In [1]: import numpy as np

In [2]: from numpy import linalg as LA

In [3]: np.set_printoptions(suppress=True, linewidth=140)

In [4]: rd = lambda a: np.round(a, 3) + 0

In [5]: arr = np.load("block8.npy")

In [6]: print(rd(arr))
[[ 0.564 -0.239 -0.304  0.155 -0.254  0.09 ]
 [-0.239  0.136  0.035 -0.222  0.097 -0.02 ]
 [-0.304  0.035  0.413  0.335  0.164 -0.097]
 [ 0.155 -0.222  0.335  0.745 -0.025 -0.058]
 [-0.254  0.097  0.164 -0.025  0.117 -0.046]
 [ 0.09  -0.02  -0.097 -0.058 -0.046  0.024]]

In [7]: print(rd(LA.norm(arr, 2) / LA.norm(arr)))
0.707

In [8]: E = np.loadtxt("sample4.csv", delimiter=",")

In [9]: print(E)
[[2.02 0.   3.   3.   2.  ]
 [0.   2.02 0.   2.   0.  ]
 [3.   1.   0.02 3.   0.  ]
 [2.   2.   0.   2.02 0.  ]
 [2.   0.   3.   3.   2.02]]

In [10]: U, sig, Vt = LA.svd(arr)

In [11]: print(rd(sig))
[1. 1. 0. 0. 0. 0.]

In [12]: print(np.argmax(sig[:-1] / (sig[1:] + 1e-6)) + 1)
2

In [13]: M2 = U[:, :2] @ np.diag(sig[:2]) @ Vt[:2]

In [14]: print(rd(LA.norm(arr - M2, 2)), rd(sig[2]))
0.0 0.0

In [15]: print(LA.matrix_rank(M2))
2

In [16]: print(rd(np.abs(arr - M2).max()))
0.0

In [17]: print(rd(M2))
[[ 0.564 -0.239 -0.304  0.155 -0.254  0.09 ]
 [-0.239  0.136  0.035 -0.222  0.097 -0.02 ]
 [-0.304  0.035  0.413  0.335  0.164 -0.097]
 [ 0.155 -0.222  0.335  0.745 -0.025 -0.058]
 [-0.254  0.097  0.164 -0.025  0.117 -0.046]
 [ 0.09  -0.02  -0.097 -0.058 -0.046  0.024]]

In [18]: U, sig, Vt = LA.svd(E)

In [19]: print(np.argmax(sig[:-1] / (sig[1:] + 1e-6)) + 1)
4

In [20]: M2 = U[:, :4] @ np.diag(sig[:4]) @ Vt[:4]

In [21]: print(rd(LA.norm(E - M2) / LA.norm(E)))
0.001

In [22]: print(LA.matrix_rank(E, rtol=0.05))
4

In [23]: print(LA.matrix_rank(M2))
4

In [24]: x0 = np.array([-2, 4, 3, 3, 1])

In [25]: y = E @ x0

In [26]: print(rd(y))
[15.96 14.08  7.06 10.06 16.02]

In [27]: print(rd(LA.solve(E.T, E[2])))
[0. 0. 1. 0. 0.]

In [28]: print(rd(LA.solve(E, E[:, 1])))
[0. 1. 0. 0. 0.]

In [29]: print(rd(LA.solve(E, y)))
[-2.  4.  3.  3.  1.]

In [30]: print(rd(LA.solve(E, 2 * y)))
[-4.  8.  6.  6.  2.]

In [31]: r0 = np.array([-7, -3, 6, 2, -3])

In [32]: M2 = E + np.outer(r0, np.eye(5)[3])

In [33]: print(LA.matrix_rank(M2 - E))
1

In [34]: print(M2)
[[ 2.02  0.    3.   -4.    2.  ]
 [ 0.    2.02  0.   -1.    0.  ]
 [ 3.    1.    0.02  9.    0.  ]
 [ 2.    2.    0.    4.02  0.  ]
 [ 2.    0.    3.    0.    2.02]]

In [35]: O, _ = LA.qr(np.array([[1.4, -0.2, -1.3, -2.0, 1.1],
    ...:     [0.1, 0.3, 1.9, 0.0, -0.2],
    ...:     [-0.2, 0.6, 0.0, -1.7, -2.0],
    ...:     [-0.1, 0.5, 1.6, 0.5, -1.6],
    ...:     [-0.2, 1.5, -0.9, 0.0, 1.4]]))

In [36]: feats = O[:, :5]

In [37]: print(rd(feats))
[[-0.975 -0.175 -0.065 -0.072  0.092]
 [-0.07  -0.202  0.741 -0.046 -0.635]
 [ 0.139 -0.32  -0.037 -0.93   0.11 ]
 [ 0.07  -0.281  0.578  0.172  0.743]
 [ 0.139 -0.864 -0.334  0.314 -0.152]]

In [38]: # orthonormal columns

In [39]: print(rd(LA.svd(feats, compute_uv=False)))
[1. 1. 1. 1. 1.]

In [40]: print(rd(np.abs(feats).max()))
0.975

In [41]: print(np.unravel_index(np.abs(feats).argmax(), feats.shape))
(np.int64(0), np.int64(0))

In [42]: print(np.count_nonzero(feats))
25

In [43]: print(rd(feats.mean(axis=0)))
[-0.139 -0.369  0.176 -0.112  0.032]

In [44]: print(LA.matrix_rank(feats))
5

In [45]: print(rd(LA.norm(feats)))
2.236

In [46]: rng = np.random.default_rng(12902)

In [47]: labels = rng.permutation(5)

In [48]: print(labels)
[2 3 4 0 1]

In [49]: M2 = feats[labels][:, labels]

In [50]: print(rd(np.diag(M2)))
[-0.037  0.172 -0.152 -0.975 -0.202]

In [51]: print(np.allclose(M2, feats))
False

In [52]: print(rd(np.sort(np.abs(LA.eigvals(M2)))))
[1. 1. 1. 1. 1.]

In [53]: print(rd(M2))
[[-0.037 -0.93   0.11   0.139 -0.32 ]
 [ 0.578  0.172  0.743  0.07  -0.281]
 [-0.334  0.314 -0.152  0.139 -0.864]
 [-0.065 -0.072  0.092 -0.975 -0.175]
 [ 0.741 -0.046 -0.635 -0.07  -0.202]]

In [54]: K = np.load("w.npy")

In [55]: print(K)
[[-3  1  0  0 -2 -3 -2]
 [-3  2  2  2 -3 -1  1]
 [-2 -1  1  5 -4  0  3]
 [-1 -2  3  8 -5  2  4]
 [-4 -5  5  9 -3  0  7]
 [-5 -3  6 11  0 -2  5]
 [-2  0  8 13  3 -3  7]
 [ 0 -3  7 12  3 -5  9]
 [ 2 -5  4  9  2 -7  7]
 [ 0 -4  2  7  1 -5  7]
 [ 0 -4  2  8  4 -7  4]]

In [56]: x0 = np.array([-7, -3, -5, 1, 2, -9, 6])

In [57]: y = K @ x0

In [58]: print(rd(LA.pinv(K) @ K))
[[1. 0. 0. 0. 0. 0. 0.]
 [0. 1. 0. 0. 0. 0. 0.]
 [0. 0. 1. 0. 0. 0. 0.]
 [0. 0. 0. 1. 0. 0. 0.]
 [0. 0. 0. 0. 1. 0. 0.]
 [0. 0. 0. 0. 0. 1. 0.]
 [0. 0. 0. 0. 0. 0. 1.]]

In [59]: print(rd(LA.solve(K.T @ K, K.T @ y)))
[-7. -3. -5.  1.  2. -9.  6.]

In [60]: y = y + 0.05 * rng.normal(size=11)

In [61]: print(rd(y))
[ 28.99   16.014  26.896   2.018  62.933  73.007  61.964  90.959  99.056  98.014 104.967]

In [62]: beta, *_ = LA.lstsq(K, y)

In [63]: print(rd(K.T @ (y - K @ beta)))
[0. 0. 0. 0. 0. 0. 0.]

In [64]: print(rd(beta))
[-6.984 -3.01  -4.974  0.992  1.992 -9.007  5.985]

In [65]: print(rd(LA.norm(y - K @ beta)))
0.117

In [66]: print([round(float(LA.norm(LA.solve(K.T @ K + lam * np.eye(7), K.T @ y))), 2) for lam in (0, 1, 10, 100)])
[14.3, 13.37, 10.7, 6.56]

In [67]: A = np.array([[0, 2, 3, 0, -2],
    ...:     [2, 0, 2, 3, 0],
    ...:     [3, 2, 0, 2, 3],
    ...:     [0, 3, 2, 0, 2],
    ...:     [-2, 0, 3, 2, 0]])

In [68]: x0 = np.array([-8, -8, -2, -6, -4])

In [69]: print(A @ np.eye(5)[2])
[3. 2. 0. 2. 3.]

In [70]: print(A @ x0)
[-14 -38 -64 -36  -2]

In [71]: print(np.sign((A @ x0).round(6)))
[-1 -1 -1 -1 -1]

In [72]: print((A * x0).sum(axis=1))
[-14 -38 -64 -36  -2]

In [73]: print(A * x0)
[[  0 -16  -6   0   8]
 [-16   0  -4 -18   0]
 [-24 -16   0 -12 -12]
 [  0 -24  -4   0  -8]
 [ 16   0  -6 -12   0]]

In [74]: print(A @ (2 * x0))
[ -28  -76 -128  -72   -4]

In [75]: print(np.einsum("ij,j->i", A, x0))
[-14 -38 -64 -36  -2]

In [76]: x0 = np.array([-3, 1, 3, 3, -3])

In [77]: y = A @ x0

In [78]: print(y)
[ 17   9 -10   3  21]

In [79]: print(rd(LA.solve(A, A[:, 0])))
[1. 0. 0. 0. 0.]

In [80]: ev, V = LA.eigh(arr)

In [81]: x0 = np.array([-1, 1, -3, 3, 3, 2])

In [82]: print(rd(np.abs(arr).sum(axis=1).max()), np.abs(ev).max())
1.605 1.0

In [83]: print(rd(LA.eigvalsh(arr[1:, 1:])))
[0.    0.    0.    0.436 1.   ]

In [84]: print(rd(x0 @ arr @ x0))
0.63

In [85]: print(rd(V * np.abs(ev) @ V.T))
[[ 0.564 -0.239 -0.304  0.155 -0.254  0.09 ]
 [-0.239  0.136  0.035 -0.222  0.097 -0.02 ]
 [-0.304  0.035  0.413  0.335  0.164 -0.097]
 [ 0.155 -0.222  0.335  0.745 -0.025 -0.058]
 [-0.254  0.097  0.164 -0.025  0.117 -0.046]
 [ 0.09  -0.02  -0.097 -0.058 -0.046  0.024]]

In [86]: x0 = np.array([2, 3, 1, 1, -1])

In [87]: y = A @ x0

In [88]: beta, lr = np.zeros(5), 1 / LA.norm(A, 2) ** 2

In [89]: for i in range(60):
    ...:     beta -= lr * A.T @ (A @ beta - y)
    ...:     if i % 10 == 0: print(i, round(LA.norm(A @ beta - y), 3))
    ...: 
0 5.809
10 0.974
20 0.36
30 0.322
40 0.315
50 0.31

In [90]: print(rd(beta))
[ 2.344  2.443  1.568  0.443 -0.656]

In [91]: M2 = np.array([[1, 0], [0, 2]])

In [92]: C = np.array([[2, 2], [2, 2]])

In [93]: data = np.block([[M2, np.array([[-2, 0], [4, -6]])], [np.zeros((2, 2)), C]])

In [94]: print(data)
[[ 1.  0. -2.  0.]
 [ 0.  2.  4. -6.]
 [ 0.  0.  2.  2.]
 [ 0.  0.  2.  2.]]

In [95]: # rank 3

In [96]: U, sig, Vt = LA.svd(data, full_matrices=False)

In [97]: print(rd(np.cumsum(sig ** 2) / np.sum(sig ** 2)))
[0.75  0.988 1.    1.   ]

In [98]: print(rd(np.abs(Vt[0])))
[0.018 0.259 0.511 0.819]

In [99]: print(np.abs(U[:, 0]).round(6).argmax())
1

In [100]: print(rd(Vt @ Vt.T))
[[1. 0. 0. 0.]
 [0. 1. 0. 0.]
 [0. 0. 1. 0.]
 [0. 0. 0. 1.]]

In [101]: print(rd(sig))
[7.601 4.277 0.969 0.   ]

In [102]: print(np.allclose(U * sig @ Vt, data))
True

In [103]: print(rd(sig / sig[0]))
[1.    0.563 0.127 0.   ]

In [104]: print(U.shape, sig.shape, Vt.shape)
(4, 4) (4,) (4, 4)

In [105]: print(rd(np.sqrt((sig ** 2).sum())), rd(LA.norm(data)))
8.775 8.775

In [106]: print(rd(U.T @ data @ Vt.T))
[[7.601 0.    0.    0.   ]
 [0.    4.277 0.    0.   ]
 [0.    0.    0.969 0.   ]
 [0.    0.    0.    0.   ]]

In [107]: M = np.load("out8.npy")

In [108]: print(rd(M))
[[0.083 0.028 0.028 0.193 0.193]
 [0.028 0.009 0.009 0.064 0.064]
 [0.028 0.009 0.009 0.064 0.064]
 [0.193 0.064 0.064 0.45  0.45 ]
 [0.193 0.064 0.064 0.45  0.45 ]]

In [109]: # row 2 repeats row 1

In [110]: M2 = M / np.sqrt((M ** 2).mean(axis=1, keepdims=True))

In [111]: print(LA.matrix_rank(M - M.mean(axis=1, keepdims=True)))
1

In [112]: print(rd(M2[1]))
[0.643 0.214 0.214 1.499 1.499]

In [113]: M2 = np.array([[-9, 7], [2, -3]])

In [114]: C = np.array([[4, -2], [-3, 5]])

In [115]: mat = np.kron(M2, C)

In [116]: print(mat)
[[-36  18  28 -14]
 [ 27 -45 -21  35]
 [  8  -4 -12   6]
 [ -6  10   9 -15]]

In [117]: proj = np.triu(np.array([[-4, 2, 5, 0], [0, -1, -2, 5], [-4, 0, 5, 5], [-4, 4, 4, -1]]), 1) + np.eye(4)

In [118]: M2 = proj @ mat @ LA.inv(proj)

In [119]: print(rd(np.poly(M2)))
[    1.   108.  2705. 19656. 33124.]

In [120]: print(rd(LA.det(M2)))
33124.0

In [121]: print(proj @ mat - mat @ proj)
[[  94.  -38.  114. -130.]
 [ -46.    4. -156.  243.]
 [ -30.   34.   -3.    5.]
 [   0.   12.   50.  -95.]]

In [122]: print(LA.matrix_rank(M2))
4
